In [1]: import numpy as np

In [2]: import numpy.linalg as la

In [3]: np.set_printoptions(precision=3, suppress=True, linewidth=160)

In [4]: rd = lambda a: np.round(a, 3) + 0

In [5]: K = np.load("sample2.npy")

In [6]: rd(K)
Out[6]: 
array([[0.17 , 0.073, 0.17 , 0.121, 0.17 , 0.121, 0.121, 0.073, 0.17 ],
       [0.073, 0.031, 0.073, 0.052, 0.073, 0.052, 0.052, 0.031, 0.073],
       [0.17 , 0.073, 0.17 , 0.121, 0.17 , 0.121, 0.121, 0.073, 0.17 ],
       [0.121, 0.052, 0.121, 0.087, 0.121, 0.087, 0.087, 0.052, 0.121],
       [0.17 , 0.073, 0.17 , 0.121, 0.17 , 0.121, 0.121, 0.073, 0.17 ],
       [0.121, 0.052, 0.121, 0.087, 0.121, 0.087, 0.087, 0.052, 0.121],
       [0.121, 0.052, 0.121, 0.087, 0.121, 0.087, 0.087, 0.052, 0.121],
       [0.073, 0.031, 0.073, 0.052, 0.073, 0.052, 0.052, 0.031, 0.073],
       [0.17 , 0.073, 0.17 , 0.121, 0.17 , 0.121, 0.121, 0.073, 0.17 ]])

In [7]: # row 2 repeats row 0

In [8]: Uu, sig, Vh = la.svd(K)

In [9]: evecs = Vh[:(sig > 1e-8).sum()]

In [10]: rng = np.random.default_rng(936)

In [11]: vec = K[4] + -1 * K[6] + rng.integers(2) * np.eye(9)[4]

In [12]: rd(vec)
Out[12]: array([0.048, 0.021, 0.048, 0.035, 1.048, 0.035, 0.035, 0.021, 0.048])

In [13]: rd(np.diag(evecs.T @ evecs))
Out[13]: array([0.17 , 0.031, 0.17 , 0.087, 0.17 , 0.087, 0.087, 0.031, 0.17 ])

In [14]: w, evecs = la.eigh(K)

In [15]: vec = np.array([2, 1, 0, 0, 1, 1, 0, 1, 1])

In [16]: rd(vec @ K @ vec / (vec @ vec)), rd(w[0]), rd(w[-1])
Out[16]: (np.float64(0.585), np.float64(0.0), np.float64(1.0))

In [17]: print(rd(np.abs(K).sum(axis=1).max()), rd(np.abs(w).max()))
1.187 1.0

In [18]: arr = np.array([[-0.1, 1.0, -0.2, -0.8, -0.8, -0.6, -0.2],
    ...:     [0.3, -1.4, 1.5, 0.4, -0.1, -2.2, -0.8],
    ...:     [-0.3, -1.2, 0.5, -0.9, 0.3, -1.6, 0.2],
    ...:     [1.6, 0.4, 1.4, 0.2, 0.7, 1.9, 0.8],
    ...:     [0.2, 0.9, -1.3, 0.4, 2.0, -0.6, -0.8],
    ...:     [0.7, 0.5, 1.3, 1.7, -0.5, -0.7, 2.1],
    ...:     [0.5, 0.1, -0.3, 0.3, -1.5, 1.0, 0.4],
    ...:     [0.6, -0.3, 0.8, -1.7, -0.2, -0.5, -0.6]])

In [19]: arr[:, 6] *= 3

In [20]: print(rd(arr))
[[-0.1  1.  -0.2 -0.8 -0.8 -0.6 -0.6]
 [ 0.3 -1.4  1.5  0.4 -0.1 -2.2 -2.4]
 [-0.3 -1.2  0.5 -0.9  0.3 -1.6  0.6]
 [ 1.6  0.4  1.4  0.2  0.7  1.9  2.4]
 [ 0.2  0.9 -1.3  0.4  2.  -0.6 -2.4]
 [ 0.7  0.5  1.3  1.7 -0.5 -0.7  6.3]
 [ 0.5  0.1 -0.3  0.3 -1.5  1.   1.2]
 [ 0.6 -0.3  0.8 -1.7 -0.2 -0.5 -1.8]]

In [21]: O, evecs = la.qr(arr[:, :6])[0], la.qr(arr[:, 6:])[0]

In [22]: sig = la.svd(O.T @ evecs, compute_uv=False)

In [23]: (sig > 0.9).sum()
Out[23]: np.int64(0)

In [24]: rd(np.degrees(np.arccos(sig.clip(0, 1))))
Out[24]: array([34.156])

In [25]: Y = np.c_[arr[:, :3] @ np.array([[0, 0, 1], [2, 2, 3], [2, 1, 0]]), np.array([4, 0, 3, 4, 2, 0, 4, 4])]

In [26]: rd(Y)
Out[26]: 
array([[ 1.6,  1.8,  2.9,  4. ],
       [ 0.2, -1.3, -3.9,  0. ],
       [-1.4, -1.9, -3.9,  3. ],
       [ 3.6,  2.2,  2.8,  4. ],
       [-0.8,  0.5,  2.9,  2. ],
       [ 3.6,  2.3,  2.2,  0. ],
       [-0.4, -0.1,  0.8,  4. ],
       [ 1. ,  0.2, -0.3,  4. ]])

In [27]: rd(la.lstsq(arr, Y[:, 0])[0])
Out[27]: array([0., 2., 2., 0., 0., 0., 0.])

In [28]: la.matrix_rank(np.c_[arr, Y])
Out[28]: np.int64(8)

In [29]: rd(la.norm(la.qr(arr)[0].T @ Y, axis=0) ** 2 / ((Y ** 2).sum(axis=0) + 1e-12))
Out[29]: array([1.   , 1.   , 1.   , 0.895])

In [30]: r0 = np.array([1, 2, -3, -2, -1, 1, 2, -1, 1, -1])

In [31]: g = np.array([9, 2, 2, 2, 6, 4])

In [32]: F = np.outer(r0, g)

In [33]: print(F)
[[  9   2   2   2   6   4]
 [ 18   4   4   4  12   8]
 [-27  -6  -6  -6 -18 -12]
 [-18  -4  -4  -4 -12  -8]
 [ -9  -2  -2  -2  -6  -4]
 [  9   2   2   2   6   4]
 [ 18   4   4   4  12   8]
 [ -9  -2  -2  -2  -6  -4]
 [  9   2   2   2   6   4]
 [ -9  -2  -2  -2  -6  -4]]

In [34]: # column 2 repeats column 1

In [35]: Y = np.array([[-2, 3, -3],
    ...:     [3, 2, 2],
    ...:     [-2, 0, -3],
    ...:     [-1, 3, 2],
    ...:     [0, -1, 2],
    ...:     [-1, -1, -3]])

In [36]: Y.T @ F.T
Out[36]: 
array([[-22, -44,  66,  44,  22, -22, -44,  22, -22,  22],
       [ 27,  54, -81, -54, -27,  27,  54, -27,  27, -27],
       [-25, -50,  75,  50,  25, -25, -50,  25, -25,  25]])

In [37]: np.einsum("ij,ij->i", F, F)
Out[37]: array([ 145,  580, 1305,  580,  145,  145,  580,  145,  145,  145])

In [38]: la.matrix_rank(F @ Y)
Out[38]: np.int64(1)

In [39]: print(np.vstack([F, Y.T]).shape)
(13, 6)

In [40]: print(np.einsum("ik,kj->ij", F, Y))
[[-22  27 -25]
 [-44  54 -50]
 [ 66 -81  75]
 [ 44 -54  50]
 [ 22 -27  25]
 [-22  27 -25]
 [-44  54 -50]
 [ 22 -27  25]
 [-22  27 -25]
 [ 22 -27  25]]

In [41]: print(np.einsum("ij->j", F))
[-9 -2 -2 -2 -6 -4]
